% python3 -q
>>> import numpy as np
>>> from numpy import linalg as LA
>>> np.set_printoptions(precision=2, suppress=True, linewidth=140, legacy="1.25")
>>> rng = np.random.default_rng(449)
>>> theta = np.sort(rng.uniform(-2, 2, 28))
>>> mat = np.c_[theta, theta ** 2, theta ** 3] @ np.array([[-2, 2, 0, 2], [2, 0, -2, 1], [-2, -1, 1, -2]])
>>> mat.round(2) + 0
array([[ 24.2 ,   2.91, -13.76,  13.12],
       [ 22.45,   2.42, -12.73,  11.83],
       [ 16.75,   0.95,  -9.36,   7.72],
       [ 14.65,   0.46,  -8.11,   6.27],
       [ 10.85,  -0.32,  -5.86,   3.78],
       [ 10.32,  -0.41,  -5.54,   3.45],
       [  9.78,  -0.51,  -5.22,   3.12],
       [  9.09,  -0.62,  -4.82,   2.71],
       [  6.22,  -0.98,  -3.13,   1.11],
       [  3.54,  -1.08,  -1.59,  -0.07],
       [  2.07,  -0.94,  -0.79,  -0.46],
       [  1.55,  -0.83,  -0.53,  -0.51],
       [  0.67,  -0.49,  -0.15,  -0.41],
       [  0.46,  -0.37,  -0.08,  -0.33],
       [  0.27,  -0.24,  -0.03,  -0.22],
       [  0.02,  -0.02,   0.  ,  -0.02],
       [ -0.67,   0.8 ,  -0.3 ,   0.91],
       [ -0.79,   0.91,  -0.41,   1.04],
       [ -0.82,   0.93,  -0.44,   1.07],
       [ -1.04,   1.04,  -0.6 ,   1.19],
       [ -1.64,   1.07,  -0.89,   1.15],
       [ -1.75,   1.05,  -0.93,   1.11],
       [ -2.82,   0.73,  -1.14,   0.49],
       [ -3.54,   0.44,  -1.18,  -0.04],
       [ -5.66,  -0.58,  -1.09,  -1.87],
       [ -5.81,  -0.66,  -1.07,  -2.01],
       [ -6.48,  -1.  ,  -1.  ,  -2.62],
       [-10.81,  -3.34,  -0.26,  -6.82]])
>>> Uu, sig, Vh = LA.svd(mat)
>>> sig.round(2) + 0
array([57.86,  9.56,  8.12,  0.  ])
>>> np.argmax(sig[:-1] / (sig[1:] + 1e-6)) + 1
3
>>> B = Uu[:, :3] @ np.diag(sig[:3]) @ Vh[:3]
>>> round(LA.norm(mat - B, 2), 2), round(sig[3], 2)
(0.0, 0.0)
>>> LA.matrix_rank(B)
3
>>> round(np.abs(mat - B).max(), 2)
0.0
>>> B.round(2) + 0
array([[ 24.2 ,   2.91, -13.76,  13.12],
       [ 22.45,   2.42, -12.73,  11.83],
       [ 16.75,   0.95,  -9.36,   7.72],
       [ 14.65,   0.46,  -8.11,   6.27],
       [ 10.85,  -0.32,  -5.86,   3.78],
       [ 10.32,  -0.41,  -5.54,   3.45],
       [  9.78,  -0.51,  -5.22,   3.12],
       [  9.09,  -0.62,  -4.82,   2.71],
       [  6.22,  -0.98,  -3.13,   1.11],
       [  3.54,  -1.08,  -1.59,  -0.07],
       [  2.07,  -0.94,  -0.79,  -0.46],
       [  1.55,  -0.83,  -0.53,  -0.51],
       [  0.67,  -0.49,  -0.15,  -0.41],
       [  0.46,  -0.37,  -0.08,  -0.33],
       [  0.27,  -0.24,  -0.03,  -0.22],
       [  0.02,  -0.02,   0.  ,  -0.02],
       [ -0.67,   0.8 ,  -0.3 ,   0.91],
       [ -0.79,   0.91,  -0.41,   1.04],
       [ -0.82,   0.93,  -0.44,   1.07],
       [ -1.04,   1.04,  -0.6 ,   1.19],
       [ -1.64,   1.07,  -0.89,   1.15],
       [ -1.75,   1.05,  -0.93,   1.11],
       [ -2.82,   0.73,  -1.14,   0.49],
       [ -3.54,   0.44,  -1.18,  -0.04],
       [ -5.66,  -0.58,  -1.09,  -1.87],
       [ -5.81,  -0.66,  -1.07,  -2.01],
       [ -6.48,  -1.  ,  -1.  ,  -2.62],
       [-10.81,  -3.34,  -0.26,  -6.82]])
>>> round(float(LA.norm(mat - B) / LA.norm(mat)), 2)
0.0
>>> B = np.array([[-1, 2, -3], [0, -2, 3], [-1, 3, -2], [2, 1, -3]])
>>> LA.matrix_rank(np.vstack([mat, B.T]))
4
>>> np.vstack([mat, B.T]).shape
(31, 4)
>>> np.einsum("ij->j", mat)
array([ 91.06,   1.33, -80.98,  44.67])
>>> rk = LA.matrix_rank(mat)
>>> rk
3
>>> ns = LA.svd(mat)[2][rk:].T
>>> [int(LA.matrix_rank(mat[:, :j + 1])) for j in range(4)]
[1, 2, 3, 3]
>>> np.unique(mat.round(6), axis=0).shape
(28, 4)
>>> A = np.load("dump.npy")
>>> A
array([[-2, -2, -2],
       [-2, -4, -4],
       [-2, -4, -6]])
>>> round(LA.norm(A[0], 1), 2), np.round(LA.norm(A[0], np.inf), 2)
(6.0, 2.0)
>>> LA.norm(A, axis=1).argmax()
2
>>> A[0] @ A[2]
24
>>> round(float(LA.norm(A) ** 2 / LA.norm(A, 2) ** 2), 2)
1.02
>>> LA.norm(A, axis=0)
array([3.46, 6.  , 7.48])
>>> round(float(LA.norm(A[0] - A[2])), 2)
4.47
>>> LA.norm(A, axis=1)
array([3.46, 6.  , 7.48])
>>> round(LA.norm(A, 2), 2)
10.1
>>> evals, V = LA.eigh(A)
>>> LA.svd(A, compute_uv=False)
array([10.1 ,  1.29,  0.62])
>>> evals
array([-10.1 ,  -1.29,  -0.62])
>>> np.round(evals.sum(), 2), np.trace(A)
(-12.0, -12)
>>> V @ np.diag(evals) @ V.T
array([[-2., -2., -2.],
       [-2., -4., -4.],
       [-2., -4., -6.]])
>>> f, r1 = A[1], A[0]
>>> f @ r1
20
>>> p = (f @ r1) / (f @ f) * f
>>> np.round(LA.norm(f + r1) ** 2 + LA.norm(f - r1) ** 2, 2)
96.0
>>> np.outer(f, r1)
array([[4, 4, 4],
       [8, 8, 8],
       [8, 8, 8]])
>>> f = np.array([-6, 3, 6])
>>> B = A + np.outer(f, np.eye(3)[0])
>>> LA.matrix_rank(B - A)
1
>>> evals, V = LA.eigh(A)
>>> x = np.array([2, 3, -2])
>>> x @ A @ x
-28
>>> B = np.array([[-5, -2, 0, 4]])
>>> W0 = np.block([[np.zeros((1, 1)), B], [B.T, np.zeros((4, 4))]])
>>> W0
array([[ 0., -5., -2.,  0.,  4.],
       [-5.,  0.,  0.,  0.,  0.],
       [-2.,  0.,  0.,  0.,  0.],
       [ 0.,  0.,  0.,  0.,  0.],
       [ 4.,  0.,  0.,  0.,  0.]])
>>> np.round(mat.reshape(-1, 2), 2) + 0
array([[ 24.2 ,   2.91],
       [-13.76,  13.12],
       [ 22.45,   2.42],
       [-12.73,  11.83],
       [ 16.75,   0.95],
       [ -9.36,   7.72],
       [ 14.65,   0.46],
       [ -8.11,   6.27],
       [ 10.85,  -0.32],
       [ -5.86,   3.78],
       [ 10.32,  -0.41],
       [ -5.54,   3.45],
       [  9.78,  -0.51],
       [ -5.22,   3.12],
       [  9.09,  -0.62],
       [ -4.82,   2.71],
       [  6.22,  -0.98],
       [ -3.13,   1.11],
       [  3.54,  -1.08],
       [ -1.59,  -0.07],
       [  2.07,  -0.94],
       [ -0.79,  -0.46],
       [  1.55,  -0.83],
       [ -0.53,  -0.51],
       [  0.67,  -0.49],
       [ -0.15,  -0.41],
       [  0.46,  -0.37],
       [ -0.08,  -0.33],
       [  0.27,  -0.24],
       [ -0.03,  -0.22],
       [  0.02,  -0.02],
       [  0.  ,  -0.02],
       [ -0.67,   0.8 ],
       [ -0.3 ,   0.91],
       [ -0.79,   0.91],
       [ -0.41,   1.04],
       [ -0.82,   0.93],
       [ -0.44,   1.07],
       [ -1.04,   1.04],
       [ -0.6 ,   1.19],
       [ -1.64,   1.07],
       [ -0.89,   1.15],
       [ -1.75,   1.05],
       [ -0.93,   1.11],
       [ -2.82,   0.73],
       [ -1.14,   0.49],
       [ -3.54,   0.44],
       [ -1.18,  -0.04],
       [ -5.66,  -0.58],
       [ -1.09,  -1.87],
       [ -5.81,  -0.66],
       [ -1.07,  -2.01],
       [ -6.48,  -1.  ],
       [ -1.  ,  -2.62],
       [-10.81,  -3.34],
       [ -0.26,  -6.82]])
>>> blk = mat.reshape(28, 2, -1)
>>> blk.shape
(28, 2, 2)
>>> blk[:, 0]
array([[ 24.2 ,   2.91],
       [ 22.45,   2.42],
       [ 16.75,   0.95],
       [ 14.65,   0.46],
       [ 10.85,  -0.32],
       [ 10.32,  -0.41],
       [  9.78,  -0.51],
       [  9.09,  -0.62],
       [  6.22,  -0.98],
       [  3.54,  -1.08],
       [  2.07,  -0.94],
       [  1.55,  -0.83],
       [  0.67,  -0.49],
       [  0.46,  -0.37],
       [  0.27,  -0.24],
       [  0.02,  -0.02],
       [ -0.67,   0.8 ],
       [ -0.79,   0.91],
       [ -0.82,   0.93],
       [ -1.04,   1.04],
       [ -1.64,   1.07],
       [ -1.75,   1.05],
       [ -2.82,   0.73],
       [ -3.54,   0.44],
       [ -5.66,  -0.58],
       [ -5.81,  -0.66],
       [ -6.48,  -1.  ],
       [-10.81,  -3.34]])
>>> np.round(blk.transpose(1, 0, 2), 2) + 0
array([[[ 24.2 ,   2.91],
        [ 22.45,   2.42],
        [ 16.75,   0.95],
        [ 14.65,   0.46],
        [ 10.85,  -0.32],
        [ 10.32,  -0.41],
        [  9.78,  -0.51],
        [  9.09,  -0.62],
        [  6.22,  -0.98],
        [  3.54,  -1.08],
        [  2.07,  -0.94],
        [  1.55,  -0.83],
        [  0.67,  -0.49],
        [  0.46,  -0.37],
        [  0.27,  -0.24],
        [  0.02,  -0.02],
        [ -0.67,   0.8 ],
        [ -0.79,   0.91],
        [ -0.82,   0.93],
        [ -1.04,   1.04],
        [ -1.64,   1.07],
        [ -1.75,   1.05],
        [ -2.82,   0.73],
        [ -3.54,   0.44],
        [ -5.66,  -0.58],
        [ -5.81,  -0.66],
        [ -6.48,  -1.  ],
        [-10.81,  -3.34]],

       [[-13.76,  13.12],
        [-12.73,  11.83],
        [ -9.36,   7.72],
        [ -8.11,   6.27],
        [ -5.86,   3.78],
        [ -5.54,   3.45],
        [ -5.22,   3.12],
        [ -4.82,   2.71],
        [ -3.13,   1.11],
        [ -1.59,  -0.07],
        [ -0.79,  -0.46],
        [ -0.53,  -0.51],
        [ -0.15,  -0.41],
        [ -0.08,  -0.33],
        [ -0.03,  -0.22],
        [  0.  ,  -0.02],
        [ -0.3 ,   0.91],
        [ -0.41,   1.04],
        [ -0.44,   1.07],
        [ -0.6 ,   1.19],
        [ -0.89,   1.15],
        [ -0.93,   1.11],
        [ -1.14,   0.49],
        [ -1.18,  -0.04],
        [ -1.09,  -1.87],
        [ -1.07,  -2.01],
        [ -1.  ,  -2.62],
        [ -0.26,  -6.82]]])
>>> (W0 != 0).astype(int)
array([[0, 1, 1, 0, 1],
       [1, 0, 0, 0, 0],
       [1, 0, 0, 0, 0],
       [0, 0, 0, 0, 0],
       [1, 0, 0, 0, 0]])
>>> W0 @ W0
array([[ 45.,   0.,   0.,   0.,   0.],
       [  0.,  25.,  10.,   0., -20.],
       [  0.,  10.,   4.,   0.,  -8.],
       [  0.,   0.,   0.,   0.,   0.],
       [  0., -20.,  -8.,   0.,  16.]])
>>> np.flatnonzero(LA.matrix_power((W0 != 0) + (W0.T != 0) + np.eye(5), 5)[1])
array([0, 1, 2, 4])
>>> round(float(LA.det(W0)), 2)
0.0
>>> hat = np.triu(np.array([[1, -4, 1, 1, -7],
...     [-9, 8, -6, 2, 1],
...     [2, 4, 1, -8, 0],
...     [-9, -7, -2, -5, -2],
...     [-4, 5, -3, 9, 3]]), 1) + np.eye(5)
>>> B = hat @ W0 @ LA.inv(hat)
>>> LA.matrix_rank(B)
2
>>> B
array([[  -10.,   -45.,  -262., -1996., -4013.],
       [   11.,    44.,   253.,  1925.,  3883.],
       [   -2.,    -8.,   -46.,  -350.,  -706.],
       [   -8.,   -32.,  -184., -1400., -2824.],
       [    4.,    16.,    92.,   700.,  1412.]])
>>> np.trace(B), np.trace(W0)
(0.0, 0.0)
>>> np.round(np.poly(B), 2) + 0
array([  1.,   0., -45.,   0.,   0.,   0.])
>>> x = np.array([-3, -5, -4, -2, -2])
>>> h = np.maximum(W0 @ x, 0)
>>> np.tanh(W0 @ x)
array([ 1.,  1.,  1.,  0., -1.])
>>> np.maximum(W0 @ x, 0) - np.maximum(-W0 @ x, 0)
array([ 25.,  15.,   6.,   0., -12.])
>>> W0.T @ h
array([ -87., -125.,  -50.,    0.,  100.])
>>> h
array([25., 15.,  6.,  0.,  0.])
>>> np.flatnonzero(h > 1e-9)
array([0, 1, 2])
>>> rk = LA.matrix_rank(W0)
>>> rk
2
>>> ns = LA.svd(W0)[2][rk:].T
>>> ns @ ns.T
array([[ 0.  ,  0.  ,  0.  ,  0.  ,  0.  ],
       [ 0.  ,  0.44, -0.22,  0.  ,  0.44],
       [ 0.  , -0.22,  0.91,  0.  ,  0.18],
       [ 0.  ,  0.  ,  0.  ,  1.  ,  0.  ],
       [ 0.  ,  0.44,  0.18,  0.  ,  0.64]])
>>> np.round(W0 @ ns, 2) + 0
array([[0., 0., 0.],
       [0., 0., 0.],
       [0., 0., 0.],
       [0., 0., 0.],
       [0., 0., 0.]])
>>> [int(LA.matrix_rank(W0[:i])) for i in range(1, len(W0) + 1)]
[1, 2, 2, 2, 2]
>>> ns.shape
(5, 3)
>>> LA.matrix_rank(W0.T @ W0), LA.matrix_rank(W0 @ W0.T)
(2, 2)
>>> K = np.load("block13.npy")
>>> K
array([[0, 0, 1],
       [0, 1, 0],
       [1, 0, 0]])
>>> B = LA.inv(K)
>>> B
array([[0., 0., 1.],
       [0., 1., 0.],
       [1., 0., 0.]])
>>> K @ B
array([[1., 0., 0.],
       [0., 1., 0.],
       [0., 0., 1.]])
>>> (np.abs(B) > 1e-9).astype(int)
array([[0, 0, 1],
       [0, 1, 0],
       [1, 0, 0]])
>>> np.all(LA.eigvalsh(K) > 0)
False
>>> [round(float(LA.det(K[:i, :i])), 2) + 0 for i in range(1, 4)]
[0.0, 0.0, -1.0]
